>>> import numpy as np
>>> from numpy import linalg as LA
>>> np.set_printoptions(precision=1, suppress=True, linewidth=100)
>>> E = np.loadtxt("layer8.csv", delimiter=",")
>>> E
array([[ 1.7,  0.5,  0.5,  0.5,  0.4],
       [-1.9, -0.2, -0.7, -0.1,  2.3],
       [ 6.5,  1.6,  2. ,  1.4, -0.2],
       [ 0.8,  0. ,  0.2,  0.9, -0.4],
       [ 2.4,  1.4,  1. , -0.2,  0. ],
       [ 1.9,  0.5,  0.6,  1.3, -0.1],
       [ 1. ,  1.2,  0.4,  1.1, -0.8],
       [ 1.4,  1.2,  0.3, -1.2,  1.6],
       [-1.7,  0.7, -0.6,  0.9,  0.1],
       [ 0.2, -0.3,  0.2, -0.8,  0.6],
       [ 0.3, -2. ,  0.1, -0.3, -0.6],
       [ 0.1, -0.5,  0.1,  0.8,  1.2],
       [-2. ,  0.4, -0.8, -1.2,  1. ],
       [ 0.8, -0.2,  0.3, -0.6, -0.2],
       [ 1.6, -1.3,  0.5, -0.2, -0.1],
       [-0.6, -0.1, -0.2,  0. ,  0.8],
       [-6.7, -1.1, -2.3,  0.2, -0.7],
       [-4.2, -1.6, -1.3, -1. ,  2.2],
       [ 0. ,  0.2,  0.1, -1.3,  0.4],
       [-3.5, -1. , -1.3, -1.1,  1.5],
       [-2.9,  2.3, -0.9,  1.9,  1.1],
       [-4.1, -1. , -1.4, -0.6,  0.5],
       [-0.6,  0.1, -0.3, -1. ,  0. ],
       [-1.6,  0.2, -0.4,  0.1,  0.1],
       [-1.4, -0.4, -0.4, -0.8,  1.6],
       [-1.9,  0.1, -0.6, -0.4, -0.4],
       [-5.6, -0.7, -1.8, -0.2,  1.9],
       [ 4.1,  0. ,  1.4,  0.6, -0.5],
       [-3.8, -1. , -1.2, -2. ,  2.1],
       [-3.1, -0.8, -1. ,  0.7, -1.3]])
>>> labels = E[:, 3] > np.median(E[:, 3])
>>> u = E[labels].mean(axis=0) - E[~labels].mean(axis=0)
>>> ((E - E.mean(axis=0)) @ u > 0).astype(int)
array([1, 0, 1, 1, 1, 1, 1, 1, 1, 0, 1, 1, 0, 1, 1, 1, 0, 0, 0, 0, 1, 0, 0, 0, 0, 0, 0, 1, 0, 0])
>>> (((E - E.mean(axis=0)) @ u > 0) == labels).mean()
np.float64(0.7)
>>> def softmax(z):
...     e = np.exp(z - z.max(axis=-1, keepdims=True))
...     return e / e.sum(axis=-1, keepdims=True)
... 
>>> softmax(E).sum(axis=1)
array([1., 1., 1., 1., 1., 1., 1., 1., 1., 1., 1., 1., 1., 1., 1., 1., 1., 1., 1., 1., 1., 1., 1.,
       1., 1., 1., 1., 1., 1., 1.])
>>> np.round(softmax(10 * E[18]), 1) + 0
array([0. , 0.1, 0. , 0. , 0.8])
>>> att = E @ E.T / np.sqrt(5)
>>> softmax(att).round(6).argmax(axis=1)
array([ 2, 26,  2,  2,  2,  2,  2,  2, 16, 28, 10,  1, 26,  2,  2, 26, 16, 26, 28, 16, 20, 16, 28,
       16, 26, 16, 16,  2, 26, 16])
>>> hat = E @ LA.solve(E.T @ E, E.T)
>>> np.allclose(hat @ hat, hat)
True
>>> round(np.trace(hat), 1)
np.float64(5.0)
>>> np.round(LA.eigvalsh(hat), 1) + 0
array([0., 0., 0., 0., 0., 0., 0., 0., 0., 0., 0., 0., 0., 0., 0., 0., 0., 0., 0., 0., 0., 0., 0.,
       0., 0., 1., 1., 1., 1., 1.])
>>> gram = np.cov(E, rowvar=False)
>>> np.argwhere(np.triu(np.abs(np.corrcoef(E.T)) > 0.8, 1))
array([[0, 2]])
>>> np.round(np.median(E, axis=0), 1) + 0
array([-0.6,  0. , -0.2, -0.2,  0.2])
>>> np.polyfit(E[:, 0], E[:, 1], 1)
array([0.2, 0.1])
>>> np.round(LA.eigvalsh(gram)[::-1], 1) + 0
array([9.5, 1.2, 0.9, 0.3, 0. ])
>>> gram.shape
(5, 5)
>>> np.argsort(-E.std(axis=0).round(6), kind="stable")
array([0, 1, 4, 2, 3])
>>> round(np.corrcoef(E[:, 0], E[:, 1])[0, 1], 1)
np.float64(0.5)
>>> E.std(axis=0)
array([2.8, 1. , 0.9, 0.9, 1. ])
